% python3 -q
>>> import numpy as np
>>> from numpy import linalg as LA
>>> np.set_printoptions(precision=2, suppress=True, linewidth=100, floatmode="fixed")
>>> rnd = lambda a: np.round(a, 2) + 0
>>> K = np.load("x.npy")
>>> K
array([[ 0.20,  0.10,  0.70,  1.30],
       [ 0.70,  0.30,  0.70, -1.80],
       [ 1.50,  1.10,  0.50,  0.70],
       [ 1.50, -0.10,  1.70, -0.10],
       [ 0.10,  0.30, -0.70, -0.50],
       [-1.70,  0.60,  1.30,  0.10],
       [-4.50, -1.50,  0.60, -0.90],
       [ 0.90,  0.00,  0.90, -0.50],
       [-0.70,  1.20,  1.00, -1.00],
       [-1.40,  1.50,  0.10,  0.20],
       [-1.20,  0.90,  2.50,  0.40],
       [-0.20, -0.60, -1.00,  1.80],
       [-0.90,  0.50,  0.90,  1.30],
       [ 1.30,  1.30,  0.30,  0.30],
       [ 0.00, -1.00, -0.40, -0.20],
       [-0.40,  1.30,  1.00,  0.60],
       [-0.30,  1.00, -1.00,  0.50],
       [-0.50, -2.60,  0.60,  1.60],
       [-0.20, -0.40,  0.70,  0.60],
       [ 1.40,  0.30,  0.20, -2.50],
       [ 0.50, -0.80, -0.80,  0.40],
       [-0.20,  0.10, -1.40,  0.70],
       [-0.70, -0.50,  1.10, -0.50],
       [ 1.20, -0.80,  0.60,  0.10],
       [ 1.70, -0.30,  0.00,  2.60],
       [ 0.60, -1.40,  1.00, -0.50],
       [ 0.40, -0.60, -0.20, -0.80]])
>>> Xc = K - K.mean(axis=0)
>>> Uu, sig, vt = LA.svd(Xc, full_matrices=False)
>>> LA.matrix_rank(Xc)
np.int64(4)
>>> rnd(sig)
array([6.70, 5.75, 4.93, 4.25])
>>> rnd(sig ** 2 / (sig ** 2).sum())
array([0.37, 0.27, 0.20, 0.15])
>>> rnd(np.abs(vt[-1]))
array([0.16, 0.32, 0.91, 0.20])
>>> np.abs(Uu[:, 0]).argmax()
np.int64(6)
>>> rnd(Xc.mean(axis=0))
array([0.00, 0.00, 0.00, 0.00])
>>> rnd((sig ** 2).sum() ** 2 / (sig ** 4).sum())
np.float64(3.6)
>>> np.searchsorted(np.cumsum(sig ** 2) / (sig ** 2).sum(), 0.9) + 1
np.int64(4)
